% ipython --no-banner

In [1]: import numpy as np

In [2]: from numpy import linalg as LA

In [3]: np.set_printoptions(suppress=True, linewidth=140)

In [4]: E = np.load("arr.npy")

In [5]: E
Out[5]: 
array([[ 0.1,  0.2,  1.3, -1.1,  0.8,  0.6, -0.6,  1.5],
       [ 2. , -0.4,  0.1, -2.4,  0.8,  1. , -0.1, -1.8],
       [-2. , -0.3, -1.3, -0.1,  0. ,  0.7, -1.4, -0.3],
       [-0.9,  1.6, -1. , -0.1, -1.1, -1.2, -1.4,  0.3],
       [-0.9,  0. , -0.2,  0. ,  0.9, -0.2, -0.3, -4.5]])

In [6]: E.reshape(-1, 2)
Out[6]: 
array([[ 0.1,  0.2],
       [ 1.3, -1.1],
       [ 0.8,  0.6],
       [-0.6,  1.5],
       [ 2. , -0.4],
       [ 0.1, -2.4],
       [ 0.8,  1. ],
       [-0.1, -1.8],
       [-2. , -0.3],
       [-1.3, -0.1],
       [ 0. ,  0.7],
       [-1.4, -0.3],
       [-0.9,  1.6],
       [-1. , -0.1],
       [-1.1, -1.2],
       [-1.4,  0.3],
       [-0.9,  0. ],
       [-0.2,  0. ],
       [ 0.9, -0.2],
       [-0.3, -4.5]])

In [7]: T = E.reshape(5, 2, -1)

In [8]: T.transpose(1, 0, 2)
Out[8]: 
array([[[ 0.1,  0.2,  1.3, -1.1],
        [ 2. , -0.4,  0.1, -2.4],
        [-2. , -0.3, -1.3, -0.1],
        [-0.9,  1.6, -1. , -0.1],
        [-0.9,  0. , -0.2,  0. ]],

       [[ 0.8,  0.6, -0.6,  1.5],
        [ 0.8,  1. , -0.1, -1.8],
        [ 0. ,  0.7, -1.4, -0.3],
        [-1.1, -1.2, -1.4,  0.3],
        [ 0.9, -0.2, -0.3, -4.5]]])

In [9]: np.round(T.sum(axis=1), 2)
Out[9]: 
array([[ 0.9,  0.8,  0.7,  0.4],
       [ 2.8,  0.6,  0. , -4.2],
       [-2. ,  0.4, -2.7, -0.4],
       [-2. ,  0.4, -2.4,  0.2],
       [ 0. , -0.2, -0.5, -4.5]])

In [10]: np.round(np.einsum("ihd,ihd->ih", T, T), 2)
Out[10]: 
array([[ 2.95,  3.61],
       [ 9.93,  4.89],
       [ 5.79,  2.54],
       [ 4.38,  4.7 ],
       [ 0.85, 21.19]])

In [11]: np.einsum("ihd,jhd->hij", T, T).shape
Out[11]: (2, 5, 5)

In [12]: T = np.stack([E, -1 * E, E[::-1]])

In [13]: np.round(np.einsum("bij,cij->bc", T, T), 2)
Out[13]: 
array([[ 60.83, -60.83, -13.87],
       [-60.83,  60.83,  13.87],
       [-13.87,  13.87,  60.83]])

In [14]: T.shape
Out[14]: (3, 5, 8)

In [15]: (T @ E.T).shape
Out[15]: (3, 5, 5)

In [16]: LA.matrix_rank(T)
Out[16]: array([5, 5, 5])

In [17]: rng = np.random.default_rng(726)

In [18]: B = E + rng.integers(-2, 3, (5, 2)) @ rng.integers(-2, 3, (2, 8))

In [19]: B.round(2)
Out[19]: 
array([[ -5.9,  -0.8,  -4.7,  -2.1,  -1.2,   2.6,   4.4,   5.5],
       [  2. ,  -0.4,   0.1,  -2.4,   0.8,   1. ,  -0.1,  -1.8],
       [-10. ,  -2.3,  -9.3,  -2.1,  -2. ,   0.7,   4.6,   3.7],
       [ -2.9,   2.6,  -3. ,   0.9,  -3.1,   4.8,   1.6,   4.3],
       [ -0.9,   1. ,  -0.2,   1. ,  -0.1,   3.8,   0.7,  -2.5]])

In [20]: np.abs(B - E).sum(axis=1)
Out[20]: array([27.,  0., 32., 21., 10.])

In [21]: F = np.loadtxt("layer16.csv", delimiter=",")

In [22]: F.round(2)
Out[22]: 
array([[-0.39,  0.15, -0.36, -0.19, -0.08,  0.31],
       [-0.37, -0.01, -0.07,  0.26,  0.24, -0.17],
       [-0.08, -0.22, -0.04, -0.54,  0.47, -0.45],
       [-0.18, -0.39,  0.13, -0.26, -0.51, -0.4 ],
       [-0.06,  0.2 , -0.52, -0.21,  0.11,  0.06],
       [ 0.16, -0.1 , -0.4 ,  0.29, -0.38, -0.08],
       [-0.39, -0.01, -0.06, -0.36, -0.37,  0.23],
       [ 0.1 ,  0.46, -0.02, -0.2 ,  0.17, -0.03],
       [ 0.35,  0.26,  0.41, -0.28, -0.18,  0.1 ],
       [-0.37,  0.45,  0.13,  0.3 , -0.12, -0.45],
       [ 0.25, -0.3 , -0.32,  0.17,  0.11, -0.16],
       [ 0.37,  0.07, -0.3 , -0.19, -0.18, -0.08],
       [-0.16, -0.39,  0.19,  0.08,  0.2 ,  0.46]])

In [23]: np.round(LA.norm(F, axis=0), 2)
Out[23]: array([1., 1., 1., 1., 1., 1.])

In [24]: np.round(LA.pinv(F), 2)
Out[24]: 
array([[-0.39, -0.37, -0.08, -0.18, -0.06,  0.16, -0.39,  0.1 ,  0.35, -0.37,  0.25,  0.37, -0.16],
       [ 0.15, -0.01, -0.22, -0.39,  0.2 , -0.1 , -0.01,  0.46,  0.26,  0.45, -0.3 ,  0.07, -0.39],
       [-0.36, -0.07, -0.04,  0.13, -0.52, -0.4 , -0.06, -0.02,  0.41,  0.13, -0.32, -0.3 ,  0.19],
       [-0.19,  0.26, -0.54, -0.26, -0.21,  0.29, -0.36, -0.2 , -0.28,  0.3 ,  0.17, -0.19,  0.08],
       [-0.08,  0.24,  0.47, -0.51,  0.11, -0.38, -0.37,  0.17, -0.18, -0.12,  0.11, -0.18,  0.2 ],
       [ 0.31, -0.17, -0.45, -0.4 ,  0.06, -0.08,  0.23, -0.03,  0.1 , -0.45, -0.16, -0.08,  0.46]])

In [25]: C2 = np.cov(F, rowvar=False)

In [26]: np.argwhere(np.triu(np.abs(np.corrcoef(F.T)) > 0.8, 1))
Out[26]: array([], shape=(0, 2), dtype=int64)

In [27]: np.round(np.corrcoef(F.T), 2)
Out[27]: 
array([[ 1.  ,  0.01, -0.08, -0.07, -0.03, -0.04],
       [ 0.01,  1.  ,  0.02,  0.02,  0.01,  0.01],
       [-0.08,  0.02,  1.  , -0.12, -0.05, -0.07],
       [-0.07,  0.02, -0.12,  1.  , -0.05, -0.06],
       [-0.03,  0.01, -0.05, -0.05,  1.  , -0.03],
       [-0.04,  0.01, -0.07, -0.06, -0.03,  1.  ]])

In [28]: np.round(np.polyfit(F[:, 3], F[:, 5], 1), 2)
Out[28]: array([-0.06, -0.06])

In [29]: C2.round(2) + 0
Out[29]: 
array([[ 0.08,  0.  , -0.01, -0.01,  0.  ,  0.  ],
       [ 0.  ,  0.08,  0.  ,  0.  ,  0.  ,  0.  ],
       [-0.01,  0.  ,  0.07, -0.01,  0.  , -0.01],
       [-0.01,  0.  , -0.01,  0.08,  0.  ,  0.  ],
       [ 0.  ,  0.  ,  0.  ,  0.  ,  0.08,  0.  ],
       [ 0.  ,  0.  , -0.01,  0.  ,  0.  ,  0.08]])

In [30]: np.round(LA.eigvalsh(C2)[::-1], 2)
Out[30]: array([0.08, 0.08, 0.08, 0.08, 0.08, 0.06])

In [31]: C2.shape
Out[31]: (6, 6)

In [32]: def softmax(z):
    ...:     e = np.exp(z - z.max(axis=-1, keepdims=True))
    ...:     return e / e.sum(axis=-1, keepdims=True)
    ...: 

In [33]: np.round(softmax(C2[2]), 2)
Out[33]: array([0.16, 0.17, 0.18, 0.16, 0.16, 0.16])

In [34]: np.round(softmax(10 * C2[2]), 2)
Out[34]: array([0.14, 0.15, 0.3 , 0.13, 0.14, 0.14])

In [35]: S = C2 @ C2.T / np.sqrt(6)

In [36]: softmax(S).round(6).argmax(axis=1)
Out[36]: array([0, 1, 2, 3, 4, 5])

In [37]: np.round(softmax(S)[2] @ C2, 2)
Out[37]: array([0.01, 0.01, 0.01, 0.01, 0.01, 0.01])

In [38]: K = np.load("x.npy")

In [39]: K
Out[39]: 
array([[ -1,  -1,   1,   4],
       [ -2,  -2,   0,   8],
       [ -7,   2,  -3,   8],
       [-10,  -2,  -1,   4],
       [-12,  -4,   1,   4],
       [ -8,  -1,   4,   0],
       [ -9,  -3,   2,  -5],
       [-10,   1,   5,  -8],
       [-10,  -2,  10, -12],
       [-15,  -2,  15,  -9],
       [-17,   3,  17, -10],
       [-14,   0,  16,  -8],
       [-12,  -1,  16,  -3],
       [ -8,   3,  18,  -2],
       [ -4,   2,  23,  -3],
       [ -2,   1,  19,  -2],
       [  2,   6,  19,   0],
       [ -2,   4,  22,  -3],
       [ -6,   6,  24,  -3],
       [ -8,   2,  20,  -3],
       [ -6,  -2,  16,   2],
       [ -1,  -1,  14,   3],
       [ -3,   0,  18,   4],
       [ -5,   3,  19,   5],
       [ -2,   5,  24,   2],
       [  1,   0,  29,   2],
       [ -4,   1,  34,   1],
       [  1,   1,  35,   5],
       [  2,   4,  38,   3],
       [  2,   2,  42,   1],
       [  4,   4,  47,  -4],
       [  6,  -1,  42,   0],
       [  1,   4,  45,  -5],
       [  2,   5,  40,  -5],
       [  5,   5,  38,  -2],
       [  1,   5,  39,   0],
       [  3,   9,  44,  -4]])

In [40]: dist = LA.norm(K[:, None] - K[None], axis=-1)

In [41]: dist[:5, :5].round(2)
Out[41]: 
array([[ 0.  ,  4.36,  8.77,  9.27, 11.4 ],
       [ 4.36,  0.  ,  7.07,  9.  , 11.  ],
       [ 8.77,  7.07,  0.  ,  6.71,  9.64],
       [ 9.27,  9.  ,  6.71,  0.  ,  3.46],
       [11.4 , 11.  ,  9.64,  3.46,  0.  ]])

In [42]: dist[6].round(6).argsort(kind="stable")[:4]
Out[42]: array([6, 5, 7, 3])

In [43]: dist.mean(axis=1).argmax()
Out[43]: np.int64(30)

In [44]: dist.shape
Out[44]: (37, 37)

In [45]: np.flatnonzero(dist[6] < dist.mean() / 2)
Out[45]: array([3, 4, 5, 6, 7])

In [46]: LA.matrix_rank(dist ** 2)
Out[46]: np.int64(6)
